>>> import numpy as np
>>> np.set_printoptions(precision=1, suppress=True, linewidth=100, legacy="1.25")
>>> out = np.array([[1, 1], [1, -1]])
>>> rng = np.random.default_rng(40)
>>> F = np.kron(out, np.kron(out, out))[rng.permutation(8)][:6]
>>> F
array([[ 1, -1, -1,  1,  1, -1, -1,  1],
       [ 1, -1,  1, -1,  1, -1,  1, -1],
       [ 1, -1,  1, -1, -1,  1, -1,  1],
       [ 1,  1,  1,  1, -1, -1, -1, -1],
       [ 1,  1, -1, -1,  1,  1, -1, -1],
       [ 1,  1,  1,  1,  1,  1,  1,  1]])
>>> out = F[0, 0] * F[1:] - np.outer(F[1:, 0], F[0])
>>> out
array([[ 0,  0,  2, -2,  0,  0,  2, -2],
       [ 0,  0,  2, -2, -2,  2,  0,  0],
       [ 0,  2,  2,  0, -2,  0,  0, -2],
       [ 0,  2,  0, -2,  0,  2,  0, -2],
       [ 0,  2,  2,  0,  0,  2,  2,  0]])
>>> np.linalg.matrix_rank(out), np.linalg.matrix_rank(F)
(5, 6)
>>> F[:, 0] / F[0, 0]
array([1., 1., 1., 1., 1., 1.])
>>> out = F / np.sqrt((F ** 2).mean(axis=1, keepdims=True))
>>> F - F.mean(axis=1, keepdims=True)
array([[ 1., -1., -1.,  1.,  1., -1., -1.,  1.],
       [ 1., -1.,  1., -1.,  1., -1.,  1., -1.],
       [ 1., -1.,  1., -1., -1.,  1., -1.,  1.],
       [ 1.,  1.,  1.,  1., -1., -1., -1., -1.],
       [ 1.,  1., -1., -1.,  1.,  1., -1., -1.],
       [ 0.,  0.,  0.,  0.,  0.,  0.,  0.,  0.]])
>>> np.linalg.matrix_rank(out) == np.linalg.matrix_rank(F)
True
>>> np.linalg.norm(out, axis=1)
array([2.8, 2.8, 2.8, 2.8, 2.8, 2.8])
>>> np.linalg.matrix_rank(F - F.mean(axis=1, keepdims=True))
5
>>> out = F / np.linalg.norm(F, axis=1, keepdims=True)
>>> gram = out @ out.T
>>> np.argwhere(np.triu(np.abs(gram) > 0.95, 1))
array([], shape=(0, 2), dtype=int64)
>>> gram[2].round(1) + 0
array([0., 0., 1., 0., 0., 0.])
>>> np.degrees(np.arccos(np.clip(gram[2, 0], -1, 1)))
90.0
>>> X = np.load("out10.npy")
>>> X
array([[ 8, -7, -6, -3,  7, -4, -3, -4, -4],
       [-7,  2,  5,  0, -3,  3,  8, -5, -5],
       [-6,  5,  6, -3, -4, -3,  3, -4, -6],
       [-3,  0, -3,  6,  2, -6,  5,  4, -3],
       [ 7, -3, -4,  2,  2,  4, -5,  3,  2],
       [-4,  3, -3, -6,  4, -6,  3, -3, -1],
       [-3,  8,  3,  5, -5,  3,  8, -5, -2],
       [-4, -5, -4,  4,  3, -3, -5,  8,  1],
       [-4, -5, -6, -3,  2, -1, -2,  1,  0]])
>>> round(np.linalg.eigvalsh(X).min(), 1)
-16.9
>>> np.all(np.linalg.eigvalsh(X) > 0)
False
>>> M = np.loadtxt("block9.csv", delimiter=",")
>>> M
array([[ 0., 10.,  5.,  6.,  0.,  0., 13.,  3.,  0.],
       [ 0.,  4.,  5.,  4.,  1.,  0.,  9.,  0.,  0.],
       [ 0.,  7.,  5.,  5.,  0.,  0., 11.,  0.,  0.],
       [ 0.,  4.,  5.,  4.,  1.,  0.,  9.,  0.,  0.],
       [ 0.,  7.,  5.,  5.,  0.,  0., 11.,  0.,  0.],
       [ 0.,  0.,  5.,  2.,  3.,  0.,  5.,  0.,  0.],
       [ 0.,  1.,  5.,  3.,  2.,  0.,  7.,  0.,  0.],
       [ 0.,  1.,  5.,  3.,  2.,  0.,  7.,  0.,  0.],
       [ 0.,  4.,  5.,  4.,  1.,  0.,  9.,  0.,  0.],
       [ 0.,  4.,  5.,  4.,  1.,  0.,  9.,  0.,  0.],
       [ 0., 10.,  5.,  6.,  0.,  0., 13.,  3.,  0.],
       [ 0., 10.,  5.,  6.,  0.,  0., 13.,  3.,  0.],
       [ 0.,  0.,  5.,  2.,  3.,  0.,  5.,  0.,  0.],
       [ 0.,  7.,  5.,  5.,  0.,  0., 11.,  0.,  0.],
       [ 0.,  0.,  5.,  2.,  3.,  0.,  5.,  0.,  0.],
       [ 0., 10.,  5.,  6.,  0.,  0., 13.,  3.,  0.],
       [ 0.,  1.,  5.,  3.,  2.,  0.,  7.,  0.,  0.],
       [ 0.,  4.,  5.,  4.,  1.,  0.,  9.,  0.,  0.],
       [ 0.,  0.,  5.,  2.,  3.,  0.,  5.,  0.,  0.],
       [ 0.,  0.,  5.,  2.,  3.,  0.,  5.,  0.,  0.],
       [ 0.,  7.,  5.,  5.,  0.,  0., 11.,  0.,  0.],
       [ 0.,  4.,  5.,  4.,  1.,  0.,  9.,  0.,  0.],
       [ 0.,  7.,  5.,  5.,  0.,  0., 11.,  0.,  0.],
       [ 0.,  7.,  5.,  5.,  0.,  0., 11.,  0.,  0.],
       [ 0.,  7.,  5.,  5.,  0.,  0., 11.,  0.,  0.],
       [ 0.,  4.,  5.,  4.,  1.,  0.,  9.,  0.,  0.],
       [ 0., 10.,  5.,  6.,  0.,  0., 13.,  3.,  0.],
       [ 0., 10.,  5.,  6.,  0.,  0., 13.,  3.,  0.],
       [ 0., 10.,  5.,  6.,  0.,  0., 13.,  3.,  0.],
       [ 0.,  0.,  5.,  2.,  3.,  0.,  5.,  0.,  0.]])
>>> vec = np.array([2, 1, 3, -3, 3, 1, 2, -2, 1])
>>> np.linalg.norm(M @ vec) <= np.linalg.norm(M, 2) * np.linalg.norm(vec) + 1e-9
True
>>> (M @ vec).argmax()
2
>>> np.einsum("ij,j->i", M, vec)
array([27., 28., 29., 28., 29., 28., 27., 27., 28., 28., 27., 27., 28., 29., 28., 27., 27., 28.,
       28., 28., 29., 28., 29., 29., 29., 28., 27., 27., 27., 28.])
>>> (M * vec).sum(axis=1)
array([27., 28., 29., 28., 29., 28., 27., 27., 28., 28., 27., 27., 28., 29., 28., 27., 27., 28.,
       28., 28., 29., 28., 29., 29., 29., 28., 27., 27., 27., 28.])
>>> np.sign((M @ vec).round(6))
array([1., 1., 1., 1., 1., 1., 1., 1., 1., 1., 1., 1., 1., 1., 1., 1., 1., 1., 1., 1., 1., 1., 1.,
       1., 1., 1., 1., 1., 1., 1.])
